$ python3 -q
>>> import numpy as np
>>> import numpy.linalg as la
>>> np.set_printoptions(precision=2, suppress=True, linewidth=100)
>>> J = np.minimum.outer(np.arange(1, 4), np.arange(1, 4)) * 2
>>> J
array([[2, 2, 2],
       [2, 4, 4],
       [2, 4, 6]])
>>> L = la.cholesky(J)
>>> np.diag(L) ** 2
array([2., 2., 2.])
>>> la.eigvalsh(J).min() > 0
np.True_
>>> L
array([[1.41, 0.  , 0.  ],
       [1.41, 1.41, 0.  ],
       [1.41, 1.41, 1.41]])
>>> M = np.loadtxt("x.csv", delimiter=",")
>>> M
array([[  0.5,  -0.9,  -0.6,   0.6,   2. ,   0.8,  -1.1],
       [ -0.5,  -1.9,   0.8,  -1.6,  -2. ,  -0.8,  -0.6],
       [ -0.2,   0.8,   0.3,   0.6,   4. ,   2.9,  -1.2],
       [  2.1,  -1.6,   0.7,  -1.3,  34. ,   1.3,   1.2],
       [ -2. ,   0.3,  -0.4,   0.1, -26. ,  -0.5,  -0.7],
       [  0.1,  -2. ,  -0.4,   0.8,  20. ,   1.1,  -0.7],
       [ -0.3,  -1.5,   1.2,  -0.8,  -8. ,  -1. ,   0.7],
       [  0.4,   0.6,  -0.6,  -1.5,  18. ,   0.2,  -1. ],
       [ -1.2,   0.4,  -0.7,  -0.8,   2. ,   0.3,  -1.5],
       [ -0.9,   0. ,   0.8,  -1.6, -36. ,   2.3,   1.4]])
>>> rng = np.random.default_rng(29)
>>> lab = rng.permutation(7)
>>> out = M[:, lab] * rng.choice([-1, 1], 7)
>>> out
array([[  0.8,  -0.5,   0.6,   1.1,  -0.6,  -2. ,   0.9],
       [ -0.8,   0.5,  -1.6,   0.6,   0.8,   2. ,   1.9],
       [  2.9,   0.2,   0.6,   1.2,   0.3,  -4. ,  -0.8],
       [  1.3,  -2.1,  -1.3,  -1.2,   0.7, -34. ,   1.6],
       [ -0.5,   2. ,   0.1,   0.7,  -0.4,  26. ,  -0.3],
       [  1.1,  -0.1,   0.8,   0.7,  -0.4, -20. ,   2. ],
       [ -1. ,   0.3,  -0.8,  -0.7,   1.2,   8. ,   1.5],
       [  0.2,  -0.4,  -1.5,   1. ,  -0.6, -18. ,  -0.6],
       [  0.3,   1.2,  -0.8,   1.5,  -0.7,  -2. ,  -0.4],
       [  2.3,   0.9,  -1.6,  -1.4,   0.8,  36. ,  -0. ]])
>>> left, _, Vh = la.svd(M.T @ out)
>>> np.round(left @ Vh, 2) + 0
array([[ 0., -1.,  0.,  0.,  0.,  0.,  0.],
       [ 0.,  0.,  0.,  0.,  0.,  0., -1.],
       [ 0.,  0.,  0.,  0.,  1.,  0.,  0.],
       [ 0.,  0.,  1.,  0.,  0.,  0.,  0.],
       [ 0.,  0.,  0.,  0.,  0., -1.,  0.],
       [ 1.,  0.,  0.,  0.,  0.,  0.,  0.],
       [ 0.,  0.,  0., -1.,  0.,  0.,  0.]])
>>> lab
array([5, 0, 3, 6, 2, 4, 1])
